% python3 -q
>>> import numpy as np
>>> np.set_printoptions(precision=3, suppress=True, linewidth=160)
>>> arr = np.load("mat.npy")
>>> print(arr)
[[ 1.     0.     0.     0.   ]
 [ 0.    -0.707  0.     0.707]
 [ 0.     0.     1.     0.   ]
 [ 0.    -0.707  0.    -0.707]]
>>> # columns are unit length and at right angles
>>> other = np.linalg.inv(arr)
>>> print(np.linalg.inv(other))
[[ 1.     0.     0.     0.   ]
 [ 0.    -0.707  0.     0.707]
 [ 0.     0.     1.     0.   ]
 [-0.    -0.707 -0.    -0.707]]
>>> print(round(float(np.linalg.slogdet(arr)[0]), 3))
1.0
>>> print(round(np.linalg.det(arr) * np.linalg.det(other), 3))
1.0
>>> print(other)
[[ 1.     0.     0.     0.   ]
 [-0.    -0.707 -0.    -0.707]
 [ 0.     0.     1.     0.   ]
 [ 0.     0.707  0.    -0.707]]
>>> print(round(float(np.linalg.cond(arr)), 3))
1.0
>>> print(np.round(arr @ other, 3) + 0)
[[1. 0. 0. 0.]
 [0. 1. 0. 0.]
 [0. 0. 1. 0.]
 [0. 0. 0. 1.]]
>>> U, sig, Vh = np.linalg.svd(other, full_matrices=False)
>>> print(sig)
[1. 1. 1. 1.]
>>> print(np.round(U.T @ other @ Vh.T, 3) + 0)
[[1. 0. 0. 0.]
 [0. 1. 0. 0.]
 [0. 0. 1. 0.]
 [0. 0. 0. 1.]]
>>> print(Vh @ Vh.T)
[[1. 0. 0. 0.]
 [0. 1. 0. 0.]
 [0. 0. 1. 0.]
 [0. 0. 0. 1.]]
>>> print(np.round(U.T @ U, 3) + 0)
[[1. 0. 0. 0.]
 [0. 1. 0. 0.]
 [0. 0. 1. 0.]
 [0. 0. 0. 1.]]
>>> print(np.round(arr.T @ arr, 3) + 0)
[[1. 0. 0. 0.]
 [0. 1. 0. 0.]
 [0. 0. 1. 0.]
 [0. 0. 0. 1.]]
>>> print((arr != 0).astype(int))
[[1 0 0 0]
 [0 1 0 1]
 [0 0 1 0]
 [0 1 0 1]]
>>> print(np.round(np.linalg.det(arr), 3))
1.0
>>> print((np.linalg.matrix_power((arr != 0) + (arr.T != 0) + np.eye(4), 4) > 0).astype(int))
[[1 0 0 0]
 [0 1 0 1]
 [0 0 1 0]
 [0 1 0 1]]
>>> print(np.flatnonzero(np.linalg.matrix_power((arr != 0) + (arr.T != 0) + np.eye(4), 4)[1]))
[1 3]
>>> U, sig, Vh = np.linalg.svd(arr, full_matrices=False)
>>> print(sig / sig[0])
[1. 1. 1. 1.]
>>> print(np.cumsum(sig ** 2) / np.sum(sig ** 2))
[0.25 0.5  0.75 1.  ]
>>> print(np.round(U.T @ U, 3) + 0)
[[1. 0. 0. 0.]
 [0. 1. 0. 0.]
 [0. 0. 1. 0.]
 [0. 0. 0. 1.]]
>>> print((sig > 1e-8).sum())
4
>>> print(np.allclose(U * sig @ Vh, arr))
True
>>> K = np.load("w.npy")
>>> print(K)
[[0. 0. 2.]
 [0. 0. 6.]
 [2. 6. 0.]]
>>> other = K / np.linalg.norm(K, axis=1, keepdims=True)
>>> G = other @ other.T
>>> print(np.degrees(np.arccos(np.clip(G[0, 1], -1, 1))))
0.0
>>> print(np.linalg.cond(K) > 100)
True
>>> print(np.linalg.matrix_rank(K, rtol=0.1))
2
>>> print([round(float(x), 3) for x in np.linalg.svd(K, compute_uv=False)[:3]])
[6.325, 6.325, 0.0]
>>> print(np.round(np.linalg.norm(K, 2) / np.linalg.norm(K), 3))
0.707
>>> other = np.array([[-3, 3], [-2, -3], [2, -2]])
>>> M = np.kron(np.eye(3, dtype=int), other)
>>> print(M)
[[-3  3  0  0  0  0]
 [-2 -3  0  0  0  0]
 [ 2 -2  0  0  0  0]
 [ 0  0 -3  3  0  0]
 [ 0  0 -2 -3  0  0]
 [ 0  0  2 -2  0  0]
 [ 0  0  0  0 -3  3]
 [ 0  0  0  0 -2 -3]
 [ 0  0  0  0  2 -2]]
>>> f = np.array([2, -1, 0])
>>> print(np.cross(arr[3, :3], arr[0, :3]))
[-0.     0.     0.707]
>>> print(np.array([np.convolve(row, f, "same") for row in arr]))
[[-1.     0.     0.     0.   ]
 [-1.414  0.707  1.414 -0.707]
 [ 0.     2.    -1.     0.   ]
 [-1.414  0.707 -1.414  0.707]]
>>> print(np.polyval(f, arr[3]))
[0.    1.707 0.    1.707]
>>> vec = np.array([0, 2, -1, -1, 1, 2])
>>> a = np.maximum(M @ vec, 0)
>>> print(np.maximum(M @ (3 * vec), 0))
[18  0  0  0 15  0  9  0  0]
>>> print(a)
[6 0 0 0 5 0 3 0 0]
>>> def softmax(z):
...     e = np.exp(z - z.max(axis=-1, keepdims=True))
...     return e / e.sum(axis=-1, keepdims=True)
... 
>>> print(softmax(M[2]))
[0.641 0.012 0.087 0.087 0.087 0.087]
>>> print(softmax(M).sum(axis=1))
[1. 1. 1. 1. 1. 1. 1. 1. 1.]
>>> print(np.round(softmax(10 * M[2]), 3) + 0)
[1. 0. 0. 0. 0. 0.]
>>> S = M @ M.T / np.sqrt(6)
>>> print(np.round(softmax(S), 3) + 0)
[[0.996 0.    0.    0.001 0.001 0.001 0.001 0.001 0.001]
 [0.001 0.959 0.011 0.005 0.005 0.005 0.005 0.005 0.005]
 [0.    0.066 0.76  0.029 0.029 0.029 0.029 0.029 0.029]
 [0.001 0.001 0.001 0.996 0.    0.    0.001 0.001 0.001]
 [0.005 0.005 0.005 0.001 0.959 0.011 0.005 0.005 0.005]
 [0.029 0.029 0.029 0.    0.066 0.76  0.029 0.029 0.029]
 [0.001 0.001 0.001 0.001 0.001 0.001 0.996 0.    0.   ]
 [0.005 0.005 0.005 0.005 0.005 0.005 0.001 0.959 0.011]
 [0.029 0.029 0.029 0.029 0.029 0.029 0.    0.066 0.76 ]]
>>> print(np.round(softmax(S + np.triu(np.full(S.shape, -np.inf), 1)), 3) + 0)
[[1.    0.    0.    0.    0.    0.    0.    0.    0.   ]
 [0.001 0.999 0.    0.    0.    0.    0.    0.    0.   ]
 [0.    0.079 0.92  0.    0.    0.    0.    0.    0.   ]
 [0.001 0.001 0.001 0.998 0.    0.    0.    0.    0.   ]
 [0.005 0.005 0.005 0.001 0.984 0.    0.    0.    0.   ]
 [0.032 0.032 0.032 0.    0.072 0.833 0.    0.    0.   ]
 [0.001 0.001 0.001 0.001 0.001 0.001 0.996 0.    0.   ]
 [0.005 0.005 0.005 0.005 0.005 0.005 0.001 0.97  0.   ]
 [0.029 0.029 0.029 0.029 0.029 0.029 0.    0.066 0.76 ]]
>>> rng = np.random.default_rng(676)
>>> other = M + rng.integers(-2, 3, (9, 3)) @ rng.integers(-2, 3, (3, 6))
>>> print(other)
[[ -2   4   0   5   2   4]
 [ -2  -5   2   4   2   4]
 [  3   0  -3  -1  -1   0]
 [ -1  -2  -2   0  -1  -2]
 [  4   6 -10   1   0   6]
 [  3   7  -6  -3  -2   0]
 [  1   3  -4  -3  -5   1]
 [  3   3  -5   5  -1   4]
 [ -4  -6   8  -4   2  -8]]
>>> print(other - M)
[[ 1  1  0  5  2  4]
 [ 0 -2  2  4  2  4]
 [ 1  2 -3 -1 -1  0]
 [-1 -2  1 -3 -1 -2]
 [ 4  6 -8  4  0  6]
 [ 3  7 -8 -1 -2  0]
 [ 1  3 -4 -3 -2 -2]
 [ 3  3 -5  5  1  7]
 [-4 -6  8 -4  0 -6]]
>>> print(np.abs(other - M).sum(axis=1))
[13 14  8 10 28 21 15 24 28]
>>> O, R = np.linalg.qr(M)
>>> print(np.abs(np.diag(R)))
[4.123 4.372 4.123 4.372 4.123 4.372]
>>> print(round(abs(R[0, 0]), 3), round(float(np.linalg.norm(M[:, 0])), 3))
4.123 4.123
>>> print(R)
[[ 4.123 -1.698  0.     0.     0.     0.   ]
 [ 0.     4.372  0.     0.     0.     0.   ]
 [ 0.     0.    -4.123  1.698  0.     0.   ]
 [ 0.     0.     0.    -4.372  0.     0.   ]
 [ 0.     0.     0.     0.    -4.123  1.698]
 [ 0.     0.     0.     0.     0.    -4.372]]
>>> print(O.shape, R.shape)
(9, 6) (6, 6)
